In [1]: import numpy as np

In [2]: np.set_printoptions(suppress=True, linewidth=100)

In [3]: m1 = np.load("m.npy")

In [4]: print(m1)
[[ -2   0   0   1   2   2]
 [ -4   1  -2  -1   4   0]
 [ -5   1  -4  -2   3  -1]
 [ -4   1  -3  -4   5   0]
 [ -6   3  -3  -4   4   1]
 [ -5   1  -2  -2   2   2]
 [ -6   1  -3  -3   4   3]
 [ -8   1  -2  -1   6   4]
 [-10   3  -1   0   7   6]
 [ -8   3   1   1   9   7]
 [ -6   3   2  -1   7   9]
 [ -6   4   1   1   8   7]
 [ -6   3  -1   2   6   5]
 [ -5   4   0   1   8   4]
 [ -3   6  -2   3   7   3]
 [ -3   6  -4   5   9   1]
 [ -3   8  -3   7   9   2]
 [ -5   7  -3   8   7   4]
 [ -7   8  -2   7   8   4]
 [ -5   7  -2   8   6   2]
 [ -3   7  -4   6   8   0]
 [ -3   7  -2   4   9   1]
 [ -5   6  -4   5  10  -1]
 [ -3   7  -6   4  11  -3]
 [ -4   6  -8   5  12  -5]
 [ -4   7 -10   5  11  -4]
 [ -6   6 -10   6   9  -3]
 [ -6   7 -10   5   9  -4]
 [ -4   9 -12   4   9  -3]
 [ -6   8 -11   5   8  -2]]

In [5]: labels = m1[:, 0] > np.median(m1[:, 0])

In [6]: u = m1[labels].mean(axis=0) - m1[~labels].mean(axis=0)

In [7]: print(((m1 - m1.mean(axis=0)) @ u > 0).astype(int))
[0 0 0 0 0 0 0 0 0 0 0 0 0 0 0 1 1 1 0 1 1 1 1 1 1 1 1 1 1 1]

In [8]: print(np.argsort(-np.abs(u).round(6), kind="stable"))
[5 0 2 4 3 1]

In [9]: print(round((((m1 - m1.mean(axis=0)) @ u > 0) == labels).mean(), 2))
0.67

In [10]: u, g = m1[27], m1[23]

In [11]: print(u @ u)
307

In [12]: print(u @ g)
258

In [13]: p = (u @ g) / (u @ u) * u

In [14]: print(np.linalg.matrix_rank(np.outer(u, g)))
1

In [15]: print(np.outer(u, g))
[[  18  -42   36  -24  -66   18]
 [ -21   49  -42   28   77  -21]
 [  30  -70   60  -40 -110   30]
 [ -15   35  -30   20   55  -15]
 [ -27   63  -54   36   99  -27]
 [  12  -28   24  -16  -44   12]]

In [16]: print(p.round(2))
[-5.04  5.88 -8.4   4.2   7.56 -3.36]

In [17]: print(np.round(g - p, 2))
[ 2.04  1.12  2.4  -0.2   3.44  0.36]

In [18]: print(round(np.linalg.norm(u + g) ** 2 + np.linalg.norm(u - g) ** 2, 2))
1094.0

In [19]: print(round(float((g - p) @ u), 2))
-0.0
